% ipython --no-banner

In [1]: import numpy as np

In [2]: from numpy import linalg as LA

In [3]: np.set_printoptions(suppress=True, linewidth=140)

In [4]: rd = lambda a: np.round(a, 1) + 0

In [5]: out = np.array([[3, 1, 3, 1], [3, 2, 0, 2], [2, 1, 2, 2]])

In [6]: X = out.T @ out

In [7]: X
Out[7]: 
array([[22, 11, 13, 13],
       [11,  6,  5,  7],
       [13,  5, 13,  7],
       [13,  7,  7,  9]])

In [8]: left, sv, VT = LA.svd(X)

In [9]: np.argmax(sv[:-1] / (sv[1:] + 1e-6)) + 1
Out[9]: np.int64(3)

In [10]: out = left[:, :3] @ np.diag(sv[:3]) @ VT[:3]

In [11]: LA.matrix_rank(X, rtol=0.05)
Out[11]: np.int64(2)

In [12]: rd(np.abs(X - out).max())
Out[12]: np.float64(0.0)

In [13]: LA.matrix_rank(out)
Out[13]: np.int64(3)

In [14]: rd(out)
Out[14]: 
array([[22., 11., 13., 13.],
       [11.,  6.,  5.,  7.],
       [13.,  5., 13.,  7.],
       [13.,  7.,  7.,  9.]])

In [15]: [round(float(x), 1) for x in LA.svd(out, compute_uv=False)[:3]]
Out[15]: [43.6, 5.6, 0.8]

In [16]: rd(LA.norm(out, 2) / LA.norm(out))
Out[16]: np.float64(1.0)

In [17]: np.unique(X.round(6), axis=0).shape
Out[17]: (4, 4)

In [18]: np.abs(np.diag(LA.qr(X)[1])) > 1e-9
Out[18]: array([ True,  True,  True, False])

In [19]: rd(LA.eigvals(X))
Out[19]: array([43.6,  5.6,  0.8,  0. ])

In [20]: rd(LA.eigvals(X).sum().real)
Out[20]: np.float64(50.0)

In [21]: rd(LA.det(2 * X)), rd(LA.det(X))
Out[21]: (np.float64(0.0), np.float64(0.0))

In [22]: mat = np.load("run9.npy")

In [23]: mat
Out[23]: 
array([[-2,  0,  1],
       [ 1, -2,  0],
       [ 0,  1, -2]])

In [24]: w, V = LA.eigvalsh(X)
---------------------------------------------------------------------------
ValueError                                Traceback (most recent call last)
Cell In[24], line 1
----> 1 w, V = LA.eigvalsh(X)

ValueError: too many values to unpack (expected 2)

In [25]: w, V = LA.eigh(X)

In [26]: rd(V.T @ V)
Out[26]: 
array([[1., 0., 0., 0.],
       [0., 1., 0., 0.],
       [0., 0., 1., 0.],
       [0., 0., 0., 1.]])

In [27]: rd(np.abs(V[:, -1]))
Out[27]: array([0.7, 0.3, 0.5, 0.4])

In [28]: rd(w.sum()), np.trace(X)
Out[28]: (np.float64(50.0), np.int64(50))

In [29]: rd(w)
Out[29]: array([ 0. ,  0.8,  5.6, 43.6])

In [30]: (w > 1e-8).sum(), (w < -1e-8).sum()
Out[30]: (np.int64(3), np.int64(0))

In [31]: np.unique(w.round(6) + 0, return_counts=True)[1]
Out[31]: array([1, 1, 1, 1])

In [32]: np.abs(V[:, -1]).round(6).argmax()
Out[32]: np.int64(0)

In [33]: rd(LA.eigvalsh(X + 5 * np.eye(4)))
Out[33]: array([ 5. ,  5.8, 10.6, 48.6])

In [34]: ang = np.radians(180)

In [35]: r_ = np.eye(3)

In [36]: r_[2, 2] = r_[0, 0] = np.cos(ang)

In [37]: r_[2, 0], r_[0, 2] = -np.sin(ang), np.sin(ang)

In [38]: rd(r_)
Out[38]: 
array([[-1.,  0.,  0.],
       [ 0.,  1.,  0.],
       [ 0.,  0., -1.]])

In [39]: out = mat @ r_.T

In [40]: rd(LA.det(r_)), np.trace(r_)
Out[40]: (np.float64(1.0), np.float64(-1.0))

In [41]: rd(out)
Out[41]: 
array([[ 2.,  0., -1.],
       [-1., -2.,  0.],
       [ 0.,  1.,  2.]])

In [42]: rd(LA.svd(mat, compute_uv=False)), rd(LA.svd(out, compute_uv=False))
Out[42]: (array([2.6, 2.6, 1. ]), array([2.6, 2.6, 1. ]))

In [43]: np.allclose(mat @ mat.T, out @ out.T)
Out[43]: True

In [44]: u, v = mat[1], mat[0]

In [45]: u @ v
Out[45]: np.int64(-2)

In [46]: p = (u @ v) / (u @ u) * u

In [47]: (v - p) @ u
Out[47]: np.float64(0.0)

In [48]: rd(LA.norm(u + v) ** 2 + LA.norm(u - v) ** 2)
Out[48]: np.float64(20.0)

In [49]: v - p
Out[49]: array([-1.6, -0.8,  1. ])

In [50]: def softmax(z):
    ...:     e = np.exp(z - z.max(axis=-1, keepdims=True))
    ...:     return e / e.sum(axis=-1, keepdims=True)
    ...: 

In [51]: rd(softmax(10 * mat[2]))
Out[51]: array([0., 1., 0.])

In [52]: rd(softmax(mat).sum(axis=1))
Out[52]: array([1., 1., 1.])

In [53]: rd(softmax(mat[2] + -2))
Out[53]: array([0.3, 0.7, 0. ])

In [54]: S = mat @ mat.T / np.sqrt(3)

In [55]: rd(softmax(S))
Out[55]: 
array([[1., 0., 0.],
       [0., 1., 0.],
       [0., 0., 1.]])

In [56]: rd(softmax(S)[2] @ mat)
Out[56]: array([ 0. ,  0.9, -1.9])

In [57]: m1 = np.array([[1, 0, 0, 0, 0],
    ...:     [-2, 1, 0, 0, 0],
    ...:     [2, -2, 1, 0, 0],
    ...:     [-2, 3, -1, 1, 0],
    ...:     [0, -1, 2, 3, 1]])

In [58]: x0 = np.array([0, 0, -1, -2, -2])

In [59]: h = np.maximum(m1 @ x0, 0)

In [60]: np.maximum(m1 @ (3 * x0), 0)
Out[60]: array([0, 0, 0, 0, 0])

In [61]: np.flatnonzero(h > 1e-9)
Out[61]: array([], dtype=int64)

In [62]: np.maximum(m1 @ x0, 0) - np.maximum(-m1 @ x0, 0)
Out[62]: array([  0,   0,  -1,  -1, -10])

In [63]: h
Out[63]: array([0, 0, 0, 0, 0])

In [64]: m1.T @ h
Out[64]: array([0, 0, 0, 0, 0])

In [65]: P = np.triu(np.array([[-2, 2, -1, 1, 1],
    ...:     [1, -2, 0, 1, -2],
    ...:     [0, 2, -1, -2, 0],
    ...:     [2, 2, -2, -2, -2],
    ...:     [2, 1, 1, -2, -2]]), 1) + np.eye(5)

In [66]: out = P @ m1 @ LA.inv(P)

In [67]: np.trace(out), np.trace(m1)
Out[67]: (np.float64(5.0), np.int64(5))

In [68]: rd(np.poly(out))
Out[68]: array([  1.,  -5.,  10., -10.,   5.,  -1.])

In [69]: LA.matrix_rank(out)
Out[69]: np.int64(5)

In [70]: J = np.load("dump.npy")

In [71]: J
Out[71]: 
array([[ 0., -1., -1.,  0., -1.],
       [-1.,  0., -1.,  0., -1.],
       [-1., -1.,  0.,  0., -1.],
       [ 0.,  0.,  0.,  0.,  0.],
       [-1., -1., -1.,  0.,  0.]])

In [72]: P = np.triu(np.array([[5, -3, 5, -3, 2],
    ...:     [0, -4, -5, -5, 2],
    ...:     [-3, 5, -3, -5, 2],
    ...:     [2, 0, -1, -2, -2],
    ...:     [-4, -3, -5, -5, -2]]), 1) + np.eye(5)

In [73]: out = P @ J @ LA.inv(P)

In [74]: LA.matrix_rank(out)
Out[74]: np.int64(4)

In [75]: P @ J - J @ P
Out[75]: 
array([[ -4.,  -7.,  -4., -10.,   2.],
       [  3.,   0.,   3.,  -8.,   9.],
       [ -2.,  -5.,  -2.,  -8.,   4.],
       [  2.,   2.,   2.,   0.,   0.],
       [  0.,  -3.,   0., -13.,   6.]])

In [76]: out
Out[76]: 
array([[  -4.,  -20.,  -80., -512., -819.],
       [   2.,    9.,   32.,  211.,  340.],
       [  -3.,  -12.,  -47., -304., -485.],
       [   2.,    8.,   32.,  206.,  328.],
       [  -1.,   -4.,  -16., -103., -164.]])

In [77]: w, V = LA.eigh(J)

In [78]: rd(LA.svd(J, compute_uv=False))
Out[78]: array([3., 1., 1., 1., 0.])

In [79]: rd(w)
Out[79]: array([-3.,  0.,  1.,  1.,  1.])

In [80]: np.unique(w.round(6) + 0, return_counts=True)[1]
Out[80]: array([1, 1, 3])

In [81]: rd(LA.eigvalsh(J @ J))
Out[81]: array([0., 1., 1., 1., 9.])

In [82]: (w > 1e-8).sum(), (w < -1e-8).sum()
Out[82]: (np.int64(3), np.int64(1))

In [83]: data = np.load("sample16.npy")

In [84]: rd(data)
Out[84]: 
array([[ 0.5, -0.5,  0.6,  0.5],
       [ 0.5,  0.6,  0.5, -0.4],
       [ 0.2, -0.6,  0. , -0.8],
       [ 0.8,  0. , -0.6,  0.1]])

In [85]: x0 = np.array([0, 2, 1, 4])

In [86]: y = data @ x0

In [87]: rd(y)
Out[87]: array([ 1.6,  0. , -4.3, -0.1])

In [88]: rd(LA.solve(data.T, data[3]))
Out[88]: array([0., 0., 0., 1.])

In [89]: rd(LA.solve(data, y))
Out[89]: array([0., 2., 1., 4.])

In [90]: rd(LA.solve(data, data[:, 3]))
Out[90]: array([0., 0., 0., 1.])

In [91]: u = np.array([9, 3, 8])

In [92]: rd(np.convolve(data[0], u))
Out[92]: array([ 4.1, -2.9,  7.4,  2.4,  6.1,  3.9])

In [93]: rd(np.array([np.convolve(row, u, "same") for row in data]))
Out[93]: 
array([[ -2.9,   7.4,   2.4,   6.1],
       [  6.8,  10. ,   2.6,   2.8],
       [ -5.3,  -0.7, -11.9,  -2.3],
       [  2.7,   0.4,  -0.6,  -4.8]])

In [94]: rd(np.correlate(data[0], data[3], "full"))
Out[94]: array([ 0. , -0.3,  0.4,  0. , -0.6,  0.5,  0.4])

In [95]: rd(np.cross(data[0, :3], data[3, :3]))
Out[95]: array([0.3, 0.7, 0.4])

In [96]: E = np.load("arr.npy")

In [97]: E
Out[97]: 
array([[-1.,  1.,  1.,  1.],
       [ 1., -1.,  1.,  1.],
       [ 1.,  1., -1.,  1.],
       [ 1.,  1.,  1., -1.]])

In [98]: w, V = LA.eig(E)

In [99]: rd(np.sort(LA.eigvals(LA.inv(E))))
Out[99]: array([-0.5, -0.5, -0.5,  0.5])

In [100]: rd(w)
Out[100]: array([-2.,  2., -2., -2.])

In [101]: K = np.array([[0.4, -0.1, 0.4], [0.3, 0.1, 0.4]])

In [102]: rd(LA.norm(K, 2))
Out[102]: np.float64(0.8)

In [103]: rd(LA.norm(K[1] - K[0]))
Out[103]: np.float64(0.2)

In [104]: LA.norm(K, axis=1).argmax()
Out[104]: np.int64(0)

In [105]: rd(K[1] @ K[0])
Out[105]: np.float64(0.3)

In [106]: u = np.array([-2, -3, 3])

In [107]: rd(np.cross(K[0, :3], K[1, :3]))
Out[107]: array([-0.1,  0. ,  0.1])

In [108]: rd(np.correlate(K[0], K[1], "full"))
Out[108]: array([0.2, 0. , 0.3, 0. , 0.1])

In [109]: rd(np.array([np.convolve(row, u, "same") for row in K]))
Out[109]: 
array([[-1. ,  0.7, -1.5],
       [-1.1, -0.2, -0.9]])

In [110]: out = K / np.sqrt((K ** 2).mean(axis=1, keepdims=True))

In [111]: LA.matrix_rank(out) == LA.matrix_rank(K)
Out[111]: np.True_

In [112]: rd(K - K.mean(axis=1, keepdims=True))
Out[112]: 
array([[ 0.2, -0.3,  0.2],
       [ 0. , -0.2,  0.1]])

In [113]: rd(out[1])
Out[113]: array([1. , 0.3, 1.4])

In [114]: arr = np.minimum.outer(np.arange(1, 7), np.arange(1, 7)) * -2

In [115]: arr
Out[115]: 
array([[ -2,  -2,  -2,  -2,  -2,  -2],
       [ -2,  -4,  -4,  -4,  -4,  -4],
       [ -2,  -4,  -6,  -6,  -6,  -6],
       [ -2,  -4,  -6,  -8,  -8,  -8],
       [ -2,  -4,  -6,  -8, -10, -10],
       [ -2,  -4,  -6,  -8, -10, -12]])

In [116]: x0 = np.array([1, -2, 2, 1, 0, -2])

In [117]: y = arr @ x0

In [118]: c, lr = np.zeros(6), 1 / LA.norm(arr, 2) ** 2

In [119]: for i in range(12):
     ...:     c -= lr * arr.T @ (arr @ c - y)
     ...:     if i % 2 == 0: print(i, round(LA.norm(arr @ c - y), 1))
     ...: 
0 6.5
2 6.4
4 6.3
6 6.1
8 6.0
10 5.9

In [120]: rd(c)
Out[120]: array([ 0. ,  0. ,  0. , -0.1, -0.2, -0.3])

In [121]: rd(LA.cond(arr))
Out[121]: np.float64(64.9)
